$ ipython --no-banner

In [1]: import numpy as np

In [2]: np.set_printoptions(precision=2, suppress=True, linewidth=120)

In [3]: def rd(a):
   ...:     return np.round(a, 2) + 0
   ...: 

In [4]: J = np.load("dump.npy")

In [5]: J
Out[5]: 
array([[13,  6,  2],
       [ 6,  4,  0],
       [ 2,  0,  1]])

In [6]: U, s, Vt = np.linalg.svd(J)

In [7]: rd(s)
Out[7]: array([16.21,  1.79,  0.  ])

In [8]: np.argmax(s[:-1] / (s[1:] + 1e-6)) + 1
Out[8]: np.int64(2)

In [9]: A2 = U[:, :2] @ np.diag(s[:2]) @ Vt[:2]

In [10]: rd(np.linalg.norm(J - A2) / np.linalg.norm(J))
Out[10]: np.float64(0.0)

In [11]: rd(np.abs(J - A2).max())
Out[11]: np.float64(0.0)

In [12]: rd(np.linalg.norm(J, 2) / np.linalg.norm(J))
Out[12]: np.float64(0.99)

In [13]: np.argsort(-np.linalg.norm(J, axis=0).round(6), kind="stable")[:3]
Out[13]: array([0, 1, 2])

In [14]: rd(np.poly(J))
Out[14]: array([  1., -18.,  29.,   0.])

In [15]: rd(np.linalg.eigvals(J))
Out[15]: array([16.21,  0.  ,  1.79])

In [16]: rd(np.linalg.det(2 * J)), rd(np.linalg.det(J))
Out[16]: (np.float64(0.0), np.float64(0.0))

In [17]: mat = np.loadtxt("w.csv", delimiter=",")

In [18]: mat
Out[18]: 
array([[1.  , 0.2 , 0.04],
       [0.2 , 1.  , 0.2 ],
       [0.04, 0.2 , 1.  ]])

In [19]: Lm = np.linalg.cholesky(mat)

In [20]: rd(Lm @ Lm.T)
Out[20]: 
array([[1.  , 0.2 , 0.04],
       [0.2 , 1.  , 0.2 ],
       [0.04, 0.2 , 1.  ]])

In [21]: np.diag(Lm) ** 2
Out[21]: array([1.  , 0.96, 0.96])

In [22]: mat / np.sqrt(np.outer(np.diag(mat), np.diag(mat)))
Out[22]: 
array([[1.  , 0.2 , 0.04],
       [0.2 , 1.  , 0.2 ],
       [0.04, 0.2 , 1.  ]])

In [23]: np.linalg.eigvalsh(mat).min() > 0
Out[23]: np.True_
